$ python -q
>>> import numpy as np
>>> from numpy import linalg as LA
>>> np.set_printoptions(precision=3, suppress=True, linewidth=100, floatmode="fixed")
>>> def rnd(a):
...     return np.round(a, 3) + 0
... 
>>> Z = np.array([[1, 2, -1, -3, 0, 3, 3, 3, 0, 2, 0]])
>>> rng = np.random.default_rng(859931)
>>> K = rng.normal(size=(50, 1)) @ Z + np.array([3, 2, 2, 0, 2, 2, 2, 1, 0, 3, 2])
>>> rnd(K)
array([[ 3.264,  2.528,  1.736, -0.793,  2.000,  2.793,  2.793,  1.793,  0.000,  3.528,  2.000],
       [ 4.524,  5.047,  0.476, -4.571,  2.000,  6.571,  6.571,  5.571,  0.000,  6.047,  2.000],
       [ 2.747,  1.494,  2.253,  0.760,  2.000,  1.240,  1.240,  0.240,  0.000,  2.494,  2.000],
       [ 2.265,  0.531,  2.735,  2.204,  2.000, -0.204, -0.204, -1.204,  0.000,  1.531,  2.000],
       [ 2.466,  0.931,  2.534,  1.603,  2.000,  0.397,  0.397, -0.603,  0.000,  1.931,  2.000],
       [ 3.957,  3.913,  1.043, -2.870,  2.000,  4.870,  4.870,  3.870,  0.000,  4.913,  2.000],
       [ 2.802,  1.604,  2.198,  0.593,  2.000,  1.407,  1.407,  0.407,  0.000,  2.604,  2.000],
       [ 3.646,  3.292,  1.354, -1.937,  2.000,  3.937,  3.937,  2.937,  0.000,  4.292,  2.000],
       [ 1.491, -1.017,  3.509,  4.526,  2.000, -2.526, -2.526, -3.526,  0.000, -0.017,  2.000],
       [ 2.621,  1.241,  2.379,  1.138,  2.000,  0.862,  0.862, -0.138,  0.000,  2.241,  2.000],
       [ 2.051,  0.102,  2.949,  2.848,  2.000, -0.848, -0.848, -1.848,  0.000,  1.102,  2.000],
       [ 4.243,  4.486,  0.757, -3.730,  2.000,  5.730,  5.730,  4.730,  0.000,  5.486,  2.000],
       [ 2.252,  0.504,  2.748,  2.244,  2.000, -0.244, -0.244, -1.244,  0.000,  1.504,  2.000],
       [ 2.697,  1.395,  2.303,  0.908,  2.000,  1.092,  1.092,  0.092,  0.000,  2.395,  2.000],
       [ 2.931,  1.862,  2.069,  0.207,  2.000,  1.793,  1.793,  0.793,  0.000,  2.862,  2.000],
       [ 2.842,  1.683,  2.158,  0.475,  2.000,  1.525,  1.525,  0.525,  0.000,  2.683,  2.000],
       [ 2.337,  0.673,  2.663,  1.990,  2.000,  0.010,  0.010, -0.990,  0.000,  1.673,  2.000],
       [ 3.077,  2.154,  1.923, -0.231,  2.000,  2.231,  2.231,  1.231,  0.000,  3.154,  2.000],
       [ 4.101,  4.202,  0.899, -3.303,  2.000,  5.303,  5.303,  4.303,  0.000,  5.202,  2.000],
       [ 3.785,  3.570,  1.215, -2.355,  2.000,  4.355,  4.355,  3.355,  0.000,  4.570,  2.000],
       [ 1.902, -0.197,  3.098,  3.295,  2.000, -1.295, -1.295, -2.295,  0.000,  0.803,  2.000],
       [ 3.178,  2.356,  1.822, -0.534,  2.000,  2.534,  2.534,  1.534,  0.000,  3.356,  2.000],
       [ 2.486,  0.973,  2.514,  1.541,  2.000,  0.459,  0.459, -0.541,  0.000,  1.973,  2.000],
       [ 2.442,  0.885,  2.558,  1.673,  2.000,  0.327,  0.327, -0.673,  0.000,  1.885,  2.000],
       [ 4.132,  4.263,  0.868, -3.395,  2.000,  5.395,  5.395,  4.395,  0.000,  5.263,  2.000],
       [ 3.289,  2.578,  1.711, -0.867,  2.000,  2.867,  2.867,  1.867,  0.000,  3.578,  2.000],
       [ 2.569,  1.138,  2.431,  1.294,  2.000,  0.706,  0.706, -0.294,  0.000,  2.138,  2.000],
       [ 3.722,  3.444,  1.278, -2.165,  2.000,  4.165,  4.165,  3.165,  0.000,  4.444,  2.000],
       [ 2.671,  1.343,  2.329,  0.986,  2.000,  1.014,  1.014,  0.014,  0.000,  2.343,  2.000],
       [ 2.600,  1.200,  2.400,  1.200,  2.000,  0.800,  0.800, -0.200,  0.000,  2.200,  2.000],
       [ 3.974,  3.948,  1.026, -2.922,  2.000,  4.922,  4.922,  3.922,  0.000,  4.948,  2.000],
       [ 2.562,  1.123,  2.438,  1.315,  2.000,  0.685,  0.685, -0.315,  0.000,  2.123,  2.000],
       [ 2.252,  0.503,  2.748,  2.245,  2.000, -0.245, -0.245, -1.245,  0.000,  1.503,  2.000],
       [ 1.510, -0.980,  3.490,  4.470,  2.000, -2.470, -2.470, -3.470,  0.000,  0.020,  2.000],
       [ 4.046,  4.092,  0.954, -3.138,  2.000,  5.138,  5.138,  4.138,  0.000,  5.092,  2.000],
       [ 3.703,  3.406,  1.297, -2.109,  2.000,  4.109,  4.109,  3.109,  0.000,  4.406,  2.000],
       [ 3.082,  2.165,  1.918, -0.247,  2.000,  2.247,  2.247,  1.247,  0.000,  3.165,  2.000],
       [ 2.511,  1.022,  2.489,  1.466,  2.000,  0.534,  0.534, -0.466,  0.000,  2.022,  2.000],
       [ 1.107, -1.786,  3.893,  5.678,  2.000, -3.678, -3.678, -4.678,  0.000, -0.786,  2.000],
       [ 3.203,  2.406,  1.797, -0.609,  2.000,  2.609,  2.609,  1.609,  0.000,  3.406,  2.000],
       [ 1.373, -1.254,  3.627,  4.880,  2.000, -2.880, -2.880, -3.880,  0.000, -0.254,  2.000],
       [ 2.899,  1.799,  2.101,  0.302,  2.000,  1.698,  1.698,  0.698,  0.000,  2.799,  2.000],
       [ 3.693,  3.386,  1.307, -2.079,  2.000,  4.079,  4.079,  3.079,  0.000,  4.386,  2.000],
       [ 3.942,  3.884,  1.058, -2.827,  2.000,  4.827,  4.827,  3.827,  0.000,  4.884,  2.000],
       [ 2.829,  1.658,  2.171,  0.514,  2.000,  1.486,  1.486,  0.486,  0.000,  2.658,  2.000],
       [ 2.041,  0.082,  2.959,  2.878,  2.000, -0.878, -0.878, -1.878,  0.000,  1.082,  2.000],
       [ 2.874,  1.748,  2.126,  0.379,  2.000,  1.621,  1.621,  0.621,  0.000,  2.748,  2.000],
       [ 3.357,  2.713,  1.643, -1.070,  2.000,  3.070,  3.070,  2.070,  0.000,  3.713,  2.000],
       [ 2.033,  0.065,  2.967,  2.902,  2.000, -0.902, -0.902, -1.902,  0.000,  1.065,  2.000],
       [ 2.663,  1.326,  2.337,  1.010,  2.000,  0.990,  0.990, -0.010,  0.000,  2.326,  2.000]])
>>> other = K + rng.integers(-2, 3, (50, 2)) @ rng.integers(-2, 3, (2, 11))
>>> rnd(other)
array([[ 1.264, -0.472,  1.736, -1.793,  4.000,  1.793,  3.793, -2.207,  1.000,  1.528,  1.000],
       [ 4.524,  7.047, -3.524, -6.571, -2.000,  4.571,  6.571,  9.571, -4.000, 10.047,  0.000],
       [ 0.747,  1.494, -3.747, -3.240, -2.000, -2.760,  2.240,  2.240, -5.000,  6.494, -2.000],
       [ 0.265, -3.469,  4.735,  2.204,  6.000, -0.204,  0.796, -7.204,  3.000, -2.469,  2.000],
       [ 6.466,  5.931,  4.534,  4.603,  0.000,  3.397, -1.603,  5.397,  0.000,  3.931,  5.000],
       [ 3.957,  3.913,  1.043, -2.870,  2.000,  4.870,  4.870,  3.870,  0.000,  4.913,  2.000],
       [ 4.802,  2.604,  6.198,  3.593,  4.000,  4.407,  0.407,  0.407,  3.000,  0.604,  5.000],
       [ 1.646,  0.292,  1.354, -2.937,  4.000,  2.937,  4.937, -1.063,  1.000,  2.292,  1.000],
       [ 1.491, -2.017,  5.509,  5.526,  4.000, -1.526, -2.526, -5.526,  2.000, -2.017,  3.000],
       [ 4.621,  5.241,  0.379,  1.138, -2.000,  0.862, -0.138,  5.862, -3.000,  6.241,  2.000],
       [-1.949, -3.898, -1.051, -1.152,  2.000, -4.848,  1.152, -5.848, -2.000,  1.102, -2.000],
       [ 2.243,  2.486, -1.243, -5.730,  2.000,  3.730,  6.730,  2.730, -1.000,  5.486,  0.000],
       [ 6.252,  6.504,  2.748,  4.244, -2.000,  1.756, -2.244,  6.756, -2.000,  5.504,  4.000],
       [ 4.697,  2.395,  6.303,  3.908,  4.000,  4.092,  0.092,  0.092,  3.000,  0.395,  5.000],
       [ 4.931,  3.862,  4.069,  2.207,  2.000,  3.793,  0.793,  2.793,  1.000,  2.862,  4.000],
       [ 6.842,  3.683, 10.158,  6.475,  6.000,  7.525, -0.475,  0.525,  6.000, -1.317,  8.000],
       [-1.663, -3.327, -1.337, -2.010,  2.000, -3.990,  2.010, -4.990, -2.000,  1.673, -2.000],
       [ 5.077,  5.154,  1.923,  0.769,  0.000,  3.231,  1.231,  5.231, -1.000,  5.154,  3.000],
       [ 2.101,  1.202,  0.899, -4.303,  4.000,  4.303,  6.303,  0.303,  1.000,  3.202,  1.000],
       [-0.215, -2.430,  1.215, -4.355,  6.000,  2.355,  6.355, -4.645,  2.000,  0.570,  0.000],
       [-0.098, -1.197, -0.902,  0.295,  0.000, -4.295, -0.295, -2.295, -3.000,  2.803, -1.000],
       [ 1.178,  1.356, -2.178, -3.534,  0.000, -0.466,  3.534,  1.534, -3.000,  5.356, -1.000],
       [ 6.486,  4.973,  6.514,  5.541,  2.000,  4.459, -1.541,  3.459,  2.000,  1.973,  6.000],
       [ 4.442,  1.885,  6.558,  4.673,  4.000,  3.327, -0.673, -0.673,  3.000, -0.115,  5.000],
       [ 2.132,  0.263,  2.868, -3.395,  6.000,  5.395,  6.395, -1.605,  3.000,  1.263,  2.000],
       [ 3.289,  4.578, -2.289, -2.867, -2.000,  0.867,  2.867,  5.867, -4.000,  7.578,  0.000],
       [ 4.569,  2.138,  6.431,  4.294,  4.000,  3.706, -0.294, -0.294,  3.000,  0.138,  5.000],
       [ 5.722,  5.444,  3.278, -0.165,  2.000,  6.165,  3.165,  5.165,  1.000,  4.444,  4.000],
       [ 2.671,  0.343,  4.329,  1.986,  4.000,  2.014,  1.014, -1.986,  2.000,  0.343,  3.000],
       [ 0.600,  1.200, -3.600, -2.800, -2.000, -3.200,  1.800,  1.800, -5.000,  6.200, -2.000],
       [ 1.974,  0.948,  1.026, -3.922,  4.000,  3.922,  5.922, -0.078,  1.000,  2.948,  1.000],
       [ 6.562,  5.123,  6.438,  5.315,  2.000,  4.685, -1.315,  3.685,  2.000,  2.123,  6.000],
       [ 2.252,  0.503,  2.748,  2.245,  2.000, -0.245, -0.245, -1.245,  0.000,  1.503,  2.000],
       [ 1.510, -2.980,  7.490,  6.470,  6.000, -0.470, -2.470, -7.470,  4.000, -3.980,  4.000],
       [ 2.046,  0.092,  2.954, -3.138,  6.000,  5.138,  6.138, -1.862,  3.000,  1.092,  2.000],
       [ 1.703,  1.406, -0.703, -4.109,  2.000,  2.109,  5.109,  1.109, -1.000,  4.406,  0.000],
       [ 7.082,  7.165,  3.918,  2.753,  0.000,  5.247,  0.247,  7.247,  0.000,  5.165,  5.000],
       [ 4.511,  5.022,  0.489,  1.466, -2.000,  0.534, -0.466,  5.534, -3.000,  6.022,  2.000],
       [ 3.107,  1.214,  3.893,  6.678,  0.000, -2.678, -4.678, -0.678, -1.000,  1.214,  3.000],
       [ 1.203,  0.406, -0.203, -2.609,  2.000,  0.609,  3.609, -0.391, -1.000,  3.406,  0.000],
       [-0.627, -5.254,  5.627,  4.880,  6.000, -2.880, -1.880, -9.880,  3.000, -4.254,  2.000],
       [-1.101, -3.201,  0.101, -2.698,  4.000, -1.302,  3.698, -5.302,  0.000,  0.799, -1.000],
       [ 1.693,  1.386, -0.693, -4.079,  2.000,  2.079,  5.079,  1.079, -1.000,  4.386,  0.000],
       [ 1.942, -0.116,  3.058, -2.827,  6.000,  4.827,  5.827, -2.173,  3.000,  0.884,  2.000],
       [-1.171, -2.342, -1.829, -3.486,  2.000, -2.514,  3.486, -3.514, -2.000,  2.658, -2.000],
       [ 2.041,  1.082,  0.959,  1.878,  0.000, -1.878, -0.878,  0.122, -2.000,  3.082,  1.000],
       [ 6.874,  5.748,  6.126,  4.379,  2.000,  5.621, -0.379,  4.621,  2.000,  2.748,  6.000],
       [-0.643, -0.287, -4.357, -6.070,  0.000, -1.930,  5.070,  0.070, -4.000,  5.713, -3.000],
       [ 4.033,  2.065,  4.967,  4.902,  2.000,  1.098, -1.902,  0.098,  1.000,  1.065,  4.000],
       [ 0.663, -1.674,  2.337,  0.010,  4.000, -0.010,  1.990, -4.010,  1.000,  0.326,  1.000]])
>>> rnd(LA.svd(other - K, compute_uv=False))
array([48.069, 42.560,  0.000,  0.000,  0.000,  0.000,  0.000,  0.000,  0.000,  0.000,  0.000])
>>> LA.matrix_rank(other - K, tol=1e-8)
np.int64(2)
>>> np.abs(other - K).sum(axis=1)
array([18.000, 28.000, 36.000, 26.000, 32.000,  0.000, 24.000, 18.000, 14.000, 26.000, 32.000,
       16.000, 36.000, 24.000, 16.000, 48.000, 32.000, 18.000, 18.000, 36.000, 24.000, 24.000,
       32.000, 24.000, 26.000, 28.000, 24.000, 16.000, 14.000, 36.000, 18.000, 32.000,  0.000,
       28.000, 26.000, 16.000, 32.000, 26.000, 18.000, 16.000, 26.000, 32.000, 16.000, 26.000,
       32.000, 14.000, 32.000, 40.000, 16.000, 18.000])
